In [1]: import numpy as np

In [2]: import numpy.linalg as la

In [3]: np.set_printoptions(suppress=True, linewidth=140)

In [4]: cent = np.array([[7, -5, -1, -5, -6, -3, -9],
   ...:     [8, -7, -6, 4, -3, -1, -4],
   ...:     [-3, 3, 0, 7, -8, 0, 4],
   ...:     [-3, 4, 0, 8, -7, -2, 4],
   ...:     [-9, -5, -4, -1, 8, -3, 3],
   ...:     [-6, -2, -7, 7, -2, -2, 5],
   ...:     [2, 5, -1, 8, 5, 0, 1]])

In [5]: rng = np.random.default_rng(3181)

In [6]: K = (rng.random((12, 7)) < 0.25) @ cent

In [7]: print(K)
[[  0   0   0   0   0   0   0]
 [ -3   3   0   7  -8   0   4]
 [ -3   4   0   8  -7  -2   4]
 [ -6   7   0  15 -15  -2   8]
 [  2   5  -1   8   5   0   1]
 [ -6  -2  -7   7  -2  -2   5]
 [  2   5  -1   8   5   0   1]
 [  9   0  -2   3  -1  -3  -8]
 [ -4  -9 -10  10  -3  -4   3]
 [ -9   1  -7  14 -10  -2   9]
 [ -9  -3 -13  17  -2 -10   4]
 [ -1 -12 -10   3   5  -4  -1]]

In [8]: B = np.array([[0, 3], [1, 1], [3, 1], [-1, 2], [3, -2], [3, -2], [1, -1]])

In [9]: print(np.einsum("ij->j", K))
[-28  -1 -51 100 -33 -29  30]

In [10]: print(K @ B)
[[  0   0]
 [-24  20]
 [-27  25]
 [-51  45]
 [ 10  15]
 [-37 -10]
 [ 10  15]
 [-29  47]
 [-67   0]
 [-61  10]
 [-91  11]
 [-43 -20]]

In [11]: print(B.T @ K.T)
[[  0 -24 -27 -51  10 -37  10 -29 -67 -61 -91 -43]
 [  0  20  25  45  15 -10  15  47   0  10  11 -20]]

In [12]: x = np.array([1, 5, 2, 5, 4, 2, 1])

In [13]: rhs = K @ x

In [14]: c, lr = np.zeros(7), 1 / la.norm(K, 2) ** 2

In [15]: for i in range(300):
    ...:     c -= lr * K.T @ (K @ c - rhs)
    ...:     if i % 50 == 0: print(i, round(la.norm(K @ c - rhs), 2))
    ...: 
0 119.17
50 4.54
100 2.39
150 1.58
200 1.24
250 1.07

In [16]: print(np.round(la.cond(K), 2))
72.08

In [17]: x = np.array([-1, 3, 1, 0, -2, -2, -2])

In [18]: rhs = K @ x

In [19]: print(np.round(la.lstsq(K, rhs)[0], 2) + 0)
[-1.  3.  1.  0. -2. -2. -2.]

In [20]: rhs = rhs + 0.3 * rng.normal(size=12)

In [21]: print(rhs.round(2))
[  0.07  20.27  25.17  45.18   0.18  -9.25  -0.03  12.97 -25.6   11.2    3.43 -45.17]

In [22]: c, *_ = la.lstsq(K, rhs)

In [23]: print(c.round())
[-1.  3.  1.  0. -2. -2. -2.]

In [24]: print(np.round(K.T @ (rhs - K @ c), 2) + 0)
[0. 0. 0. 0. 0. 0. 0.]

In [25]: print(c.round(2))
[-1.15  3.03  1.04  0.05 -1.99 -1.96 -2.17]

In [26]: cov = K.T @ K

In [27]: print(np.allclose(cov, cov.T))
True

In [28]: print((K @ K.T).shape)
(12, 12)

In [29]: print(np.trace(cov), (K ** 2).sum())
3294 3294

In [30]: print(np.round(la.eigvalsh(cov)[::-1], 2))
[2117.2   725.55  270.03  143.93   30.87    6.      0.41]

In [31]: print(np.round(la.svd(K, compute_uv=False) ** 2, 2))
[2117.2   725.55  270.03  143.93   30.87    6.      0.41]

In [32]: print(np.diag(cov))
[ 358  363  473 1118  531  157  294]

In [33]: A = np.loadtxt("mat.csv", delimiter=",")

In [34]: print(A.round(2))
[[-3.7   0.96 -0.82  0.86]
 [ 0.39 -1.94 -0.39  3.46]
 [-0.58 -2.69 -2.34 -1.71]
 [ 1.36  2.02 -3.11  0.63]]

In [35]: B = A / la.norm(A, axis=1, keepdims=True)

In [36]: cov = B @ B.T

In [37]: print(np.round(la.norm(B, axis=1), 2))
[1. 1. 1. 1.]

In [38]: print(np.argwhere(np.triu(np.abs(cov) > 0.95, 1)))
[]

In [39]: print(cov[3].round(2) + 0)
[0. 0. 0. 1.]

In [40]: print(round(np.degrees(np.arccos(np.clip(cov[3, 2], -1, 1))), 2))
90.0

In [41]: print(cov.round(2) + 0)
[[1. 0. 0. 0.]
 [0. 1. 0. 0.]
 [0. 0. 1. 0.]
 [0. 0. 0. 1.]]

In [42]: O, V = la.qr(K[:, :3])[0], la.qr(K[:, 3:])[0]

In [43]: sigma = la.svd(O.T @ V, compute_uv=False)

In [44]: print(sigma.round(2))
[1.   0.98 0.77]

In [45]: print((sigma > 0.9).sum())
2

In [46]: print(round(la.norm(O @ O.T - V @ V.T, 2), 2))
1.0

In [47]: B = np.c_[K[:, :3] @ np.array([[0, 0, 1], [3, 3, -2], [0, -2, -2]]), np.array([-5, -7, -6, -3, 4, 9, 4, 5, -8, 9, 9, -3])]

In [48]: print(B)
[[  0   0   0  -5]
 [  9   9  -9  -7]
 [ 12  12 -11  -6]
 [ 21  21 -20  -3]
 [ 15  17  -6   4]
 [ -6   8  12   9]
 [ 15  17  -6   4]
 [  0   4  13   5]
 [-27  -7  34  -8]
 [  3  17   3   9]
 [ -9  17  23   9]
 [-36 -16  43  -3]]

In [49]: print(la.matrix_rank(np.c_[K, B]))
8

In [50]: print(np.round(la.norm(B - K @ la.lstsq(K, B)[0], axis=0), 2) + 0)
[0.   0.   0.   8.09]

In [51]: print(la.matrix_rank(B))
4

In [52]: print(np.round(la.norm(la.qr(K)[0].T @ B, axis=0) ** 2 / ((B ** 2).sum(axis=0) + 1e-12), 2))
[1.   1.   1.   0.87]
